In [1]: import numpy as np

In [2]: from numpy import linalg as LA

In [3]: np.set_printoptions(suppress=True, linewidth=100)

In [4]: M = np.loadtxt("mat.csv", delimiter=",")

In [5]: print(M.round(1) + 0)
[[ 0.7 -0.2 -0.3 -0.4  0.5 -0.9  0.4  0.8  0.1  0.4 -0.5  0.5]
 [-0.2  1.  -0.1  0.4  0.   0.1  0.6 -0.2  0.6  0.   0.2 -0.6]
 [-0.3 -0.1  0.8 -0.9 -0.1  0.5 -0.7  0.3 -0.3  0.  -0.4  0. ]
 [-0.4  0.4 -0.9  0.3  0.   0.  -0.8  0.2 -0.1  0.3 -0.2  0.3]
 [ 0.5  0.  -0.1  0.   1.1  0.6  0.4 -0.1 -0.5 -0.3  0.  -0.5]
 [-0.9  0.1  0.5  0.   0.6  0.5  0.7  0.6  0.5  0.1 -0.4  0.3]
 [ 0.4  0.6 -0.7 -0.8  0.4  0.7 -0.3  0.  -0.5  0.2  0.4  0.1]
 [ 0.8 -0.2  0.3  0.2 -0.1  0.6  0.   1.2  0.4 -0.1  0.5 -0.3]
 [ 0.1  0.6 -0.3 -0.1 -0.5  0.5 -0.5  0.4  0.7  0.   0.   0.3]
 [ 0.4  0.   0.   0.3 -0.3  0.1  0.2 -0.1  0.   0.9  0.2 -0.1]
 [-0.5  0.2 -0.4 -0.2  0.  -0.4  0.4  0.5  0.   0.2  0.6  0.2]
 [ 0.5 -0.6  0.   0.3 -0.5  0.3  0.1 -0.3  0.3 -0.1  0.2  0.5]]

In [6]: ev, V = LA.eigh(M)

In [7]: x = np.array([2, 5, 9, 0, 4, 7, 4, 4, 7, 9, 5, 6])

In [8]: print(np.round(V * np.maximum(ev, 0) @ V.T, 1) + 0)
[[ 1.2 -0.2 -0.2 -0.2  0.3 -0.4  0.2  0.4  0.   0.2 -0.1  0.2]
 [-0.2  1.1 -0.3  0.1  0.1  0.2  0.3 -0.1  0.4  0.   0.1 -0.4]
 [-0.2 -0.3  1.1 -0.5 -0.1  0.4 -0.2  0.2 -0.1 -0.1 -0.4 -0.1]
 [-0.2  0.1 -0.5  0.8 -0.1  0.  -0.3  0.   0.1  0.2  0.   0. ]
 [ 0.3  0.1 -0.1 -0.1  1.2  0.3  0.5  0.  -0.5 -0.2 -0.1 -0.3]
 [-0.4  0.2  0.4  0.   0.3  1.1  0.2  0.3  0.3  0.  -0.1  0.1]
 [ 0.2  0.3 -0.2 -0.3  0.5  0.2  0.6  0.  -0.1  0.1  0.3  0. ]
 [ 0.4 -0.1  0.2  0.   0.   0.3  0.   1.4  0.4  0.   0.3 -0.1]
 [ 0.   0.4 -0.1  0.1 -0.5  0.3 -0.1  0.4  0.9 -0.1  0.   0.3]
 [ 0.2  0.  -0.1  0.2 -0.2  0.   0.1  0.  -0.1  1.   0.1  0. ]
 [-0.1  0.1 -0.4  0.  -0.1 -0.1  0.3  0.3  0.   0.1  0.9  0. ]
 [ 0.2 -0.4 -0.1  0.  -0.3  0.1  0.  -0.1  0.3  0.   0.   0.8]]

In [9]: print(np.round(LA.eigvalsh(M[1:, 1:]), 1) + 0)
[-2.  -1.   0.   0.1  1.   1.   1.   1.3  2.   2.   2. ]

In [10]: print(np.round(V * np.abs(ev) @ V.T, 1) + 0)
[[ 1.8 -0.3 -0.2 -0.1  0.   0.1  0.   0.1  0.   0.1  0.2 -0.2]
 [-0.3  1.3 -0.5 -0.1  0.1  0.2  0.   0.   0.3  0.1  0.1 -0.3]
 [-0.2 -0.5  1.4 -0.1 -0.2  0.3  0.2  0.1  0.1 -0.2 -0.3 -0.3]
 [-0.1 -0.1 -0.1  1.3 -0.2 -0.1  0.2 -0.2  0.4  0.   0.1 -0.3]
 [ 0.   0.1 -0.2 -0.2  1.3  0.1  0.5  0.2 -0.5 -0.1 -0.3 -0.2]
 [ 0.1  0.2  0.3 -0.1  0.1  1.7 -0.3  0.   0.1 -0.1  0.2 -0.2]
 [ 0.   0.   0.2  0.2  0.5 -0.3  1.5  0.   0.3  0.1  0.2 -0.1]
 [ 0.1  0.   0.1 -0.2  0.2  0.   0.   1.7  0.4  0.2  0.1  0.2]
 [ 0.   0.3  0.1  0.4 -0.5  0.1  0.3  0.4  1.1 -0.1  0.   0.2]
 [ 0.1  0.1 -0.2  0.  -0.1 -0.1  0.1  0.2 -0.1  1.1  0.   0.2]
 [ 0.2  0.1 -0.3  0.1 -0.3  0.2  0.2  0.1  0.   0.   1.1 -0.2]
 [-0.2 -0.3 -0.3 -0.3 -0.2 -0.2 -0.1  0.2  0.2  0.2 -0.2  1. ]]

In [11]: print(round(LA.norm(M, 2) / LA.norm(M), 1))
0.4

In [12]: print(LA.cond(M) > 100)
True

In [13]: print([round(float(x), 1) for x in LA.svd(M, compute_uv=False)[:3]])
[2.0, 2.0, 2.0]

In [14]: print(np.argsort(-LA.norm(M, axis=0).round(6), kind="stable")[:3])
[0 7 5]

In [15]: W1 = np.array([[1, -1, 1, -2],
    ...:     [1, -1, 1, 2],
    ...:     [-2, 2, 1, -2],
    ...:     [1, 0, 1, 1],
    ...:     [2, 0, -2, -1],
    ...:     [0, 2, 1, 0],
    ...:     [0, 0, -1, -1],
    ...:     [2, 2, -2, -2],
    ...:     [0, 2, -1, -2],
    ...:     [-1, 1, 1, 1],
    ...:     [1, 2, -1, -2],
    ...:     [2, 2, 2, -1]])

In [16]: c = np.array([1, 1, -1, -3])

In [17]: hid = np.maximum(M @ W1 + c, 0)

In [18]: print(LA.matrix_rank(hid))
4

In [19]: Z = np.array([[8, -6], [9, -8], [0, -1], [-8, 4]])

In [20]: print(W1 @ Z)
[[ 15  -7]
 [-17   9]
 [ 18 -13]
 [  0  -3]
 [ 24 -14]
 [ 18 -17]
 [  8  -3]
 [ 50 -34]
 [ 34 -23]
 [ -7   1]
 [ 42 -29]
 [ 42 -34]]

In [21]: ev, V = LA.eigh(M)

In [22]: print(ev.round(1) + 0)
[-2. -2.  0.  0.  1.  1.  1.  1.  2.  2.  2.  2.]

In [23]: print(np.round(V.T @ M @ V, 1) + 0)
[[-2.  0.  0.  0.  0.  0.  0.  0.  0.  0.  0.  0.]
 [ 0. -2.  0.  0.  0.  0.  0.  0.  0.  0.  0.  0.]
 [ 0.  0.  0.  0.  0.  0.  0.  0.  0.  0.  0.  0.]
 [ 0.  0.  0.  0.  0.  0.  0.  0.  0.  0.  0.  0.]
 [ 0.  0.  0.  0.  1.  0.  0.  0.  0.  0.  0.  0.]
 [ 0.  0.  0.  0.  0.  1.  0.  0.  0.  0.  0.  0.]
 [ 0.  0.  0.  0.  0.  0.  1.  0.  0.  0.  0.  0.]
 [ 0.  0.  0.  0.  0.  0.  0.  1.  0.  0.  0.  0.]
 [ 0.  0.  0.  0.  0.  0.  0.  0.  2.  0.  0.  0.]
 [ 0.  0.  0.  0.  0.  0.  0.  0.  0.  2.  0.  0.]
 [ 0.  0.  0.  0.  0.  0.  0.  0.  0.  0.  2.  0.]
 [ 0.  0.  0.  0.  0.  0.  0.  0.  0.  0.  0.  2.]]

In [24]: print(np.round(LA.eigvalsh(M @ M), 1) + 0)
[0. 0. 1. 1. 1. 1. 4. 4. 4. 4. 4. 4.]
